$ ipython --no-banner

In [1]: import numpy as np

In [2]: np.set_printoptions(precision=3, suppress=True, linewidth=120, floatmode="fixed")

In [3]: tidy = lambda a: np.round(a, 3) + 0

In [4]: E = np.loadtxt("out3.csv", delimiter=",")

In [5]: E
Out[5]: 
array([[ 3.000, -3.000, 13.500, -4.500,  3.000, -2.500, -3.500],
       [ 0.500, -0.500, -2.000,  0.000, -0.500, -2.200, -1.000],
       [ 1.100,  0.100, -1.000, -1.300, -0.400, -0.100, -0.600],
       [-0.300,  0.800, -2.000, -1.700,  0.600, -0.700, -0.300],
       [ 0.400,  0.800, -0.800, -0.900,  1.400,  0.900, -0.100],
       [ 1.600, -1.100,  0.300,  0.000, -0.700, -0.700, -0.200],
       [-1.400, -0.400, -0.300, -0.400, -0.800, -1.100, -2.100],
       [ 0.000,  0.400,  1.700,  0.200, -0.500,  0.200,  1.500],
       [ 0.800,  0.600,  0.500, -1.100, -0.500, -0.100, -0.500],
       [ 0.800, -0.400,  1.600, -1.000,  0.500, -1.600, -1.000],
       [-0.600, -2.000, -1.500,  0.700, -0.200,  0.200, -0.700],
       [ 1.700,  0.700,  1.100, -1.100, -0.300, -0.800, -0.200],
       [-0.900,  0.700, -1.100,  1.000,  0.500,  0.300, -1.600],
       [ 0.400,  0.500,  0.900, -0.800,  1.500,  0.100,  0.500],
       [ 0.700,  0.800,  0.200,  0.800,  1.400,  1.100, -1.200],
       [-1.100, -0.900,  0.100,  0.000, -2.900,  0.100, -0.400],
       [-0.900,  0.000,  1.400,  1.100, -1.200,  1.400, -0.400],
       [ 0.800,  2.400,  0.100, -0.500,  0.100,  0.400, -0.100],
       [ 0.200,  1.800, -2.600,  0.600, -0.800,  1.000,  0.200]])

In [6]: O, evecs = np.linalg.qr(E[:, :6])[0], np.linalg.qr(E[:, 6:])[0]

In [7]: sv = np.linalg.svd(O.T @ evecs, compute_uv=False)

In [8]: (sv > 0.9).sum()
Out[8]: np.int64(0)

In [9]: tidy(np.linalg.norm(O @ O.T - evecs @ evecs.T, 2))
Out[9]: np.float64(1.0)

In [10]: tidy(sv)
Out[10]: array([0.659])

In [11]: W0 = np.loadtxt("layer6.csv", delimiter=",")

In [12]: tidy(W0)
Out[12]: 
array([[ 1.000,  0.000,  0.000,  0.000],
       [ 0.000,  0.707,  0.000,  0.707],
       [ 0.000,  0.000,  1.000,  0.000],
       [ 0.000, -0.707,  0.000,  0.707]])

In [13]: (np.linalg.matrix_power((W0 != 0) + (W0.T != 0) + np.eye(4), 4) > 0).astype(int)
Out[13]: 
array([[1, 0, 0, 0],
       [0, 1, 0, 1],
       [0, 0, 1, 0],
       [0, 1, 0, 1]])

In [14]: tidy(np.sort(np.linalg.eigvals(W0).real))
Out[14]: array([0.707, 0.707, 1.000, 1.000])

In [15]: (W0 != 0).astype(int)
Out[15]: 
array([[1, 0, 0, 0],
       [0, 1, 0, 1],
       [0, 0, 1, 0],
       [0, 1, 0, 1]])

In [16]: out = W0 / np.linalg.norm(W0, axis=1, keepdims=True)

In [17]: gram = out @ out.T

In [18]: (gram - 2 * np.eye(4)).round(6).argmax(axis=1)
Out[18]: array([1, 0, 0, 0])

In [19]: tidy(gram)
Out[19]: 
array([[1.000, 0.000, 0.000, 0.000],
       [0.000, 1.000, 0.000, 0.000],
       [0.000, 0.000, 1.000, 0.000],
       [0.000, 0.000, 0.000, 1.000]])

In [20]: tidy(np.linalg.norm(out, axis=1))
Out[20]: array([1.000, 1.000, 1.000, 1.000])

In [21]: np.degrees(np.arccos(np.clip(gram[2, 3], -1, 1)))
Out[21]: np.float64(90.0)

In [22]: K = np.load("x.npy")

In [23]: K
Out[23]: 
array([[ 4,  5,  6,  7,  8,  9, 10, 11],
       [12, 13, 14, 15, 16, 17, 18, 19],
       [20, 21, 22, 23, 24, 25, 26, 27],
       [28, 29, 30, 31, 32, 33, 34, 35],
       [36, 37, 38, 39, 40, 41, 42, 43]])

In [24]: rng = np.random.default_rng(676)

In [25]: out = K + rng.integers(-2, 3, (5, 2)) @ rng.integers(-2, 3, (2, 8))

In [26]: out
Out[26]: 
array([[ 2,  2,  8,  4,  6, 14,  6,  9],
       [10, 11, 18, 11, 16, 21, 16, 15],
       [20, 19, 18, 25, 20, 27, 22, 31],
       [28, 30, 32, 30, 34, 32, 36, 33],
       [37, 40, 40, 39, 44, 37, 47, 41]])

In [27]: np.abs(out - K).sum(axis=1)
Out[27]: array([23, 22, 22, 11, 21])

In [28]: tidy(np.linalg.svd(out - K, compute_uv=False))
Out[28]: array([13.800, 11.426,  0.000,  0.000,  0.000])

In [29]: ang = np.radians(120)

In [30]: R = np.eye(8)

In [31]: R[1, 1] = R[5, 5] = np.cos(ang)

In [32]: R[1, 5], R[5, 1] = -np.sin(ang), np.sin(ang)

In [33]: tidy(R)
Out[33]: 
array([[ 1.000,  0.000,  0.000,  0.000,  0.000,  0.000,  0.000,  0.000],
       [ 0.000, -0.500,  0.000,  0.000,  0.000, -0.866,  0.000,  0.000],
       [ 0.000,  0.000,  1.000,  0.000,  0.000,  0.000,  0.000,  0.000],
       [ 0.000,  0.000,  0.000,  1.000,  0.000,  0.000,  0.000,  0.000],
       [ 0.000,  0.000,  0.000,  0.000,  1.000,  0.000,  0.000,  0.000],
       [ 0.000,  0.866,  0.000,  0.000,  0.000, -0.500,  0.000,  0.000],
       [ 0.000,  0.000,  0.000,  0.000,  0.000,  0.000,  1.000,  0.000],
       [ 0.000,  0.000,  0.000,  0.000,  0.000,  0.000,  0.000,  1.000]])

In [34]: out = K @ R.T

In [35]: tidy(np.abs(out - K).max(axis=0))
Out[35]: array([ 0.000, 91.007,  0.000,  0.000,  0.000, 29.457,  0.000,  0.000])

In [36]: tidy(np.linalg.svd(K, compute_uv=False)), tidy(np.linalg.svd(out, compute_uv=False))
Out[36]: 
(array([165.471,   6.266,   0.000,   0.000,   0.000]),
 array([165.471,   6.266,   0.000,   0.000,   0.000]))

In [37]: np.allclose(K @ K.T, out @ out.T)
Out[37]: True
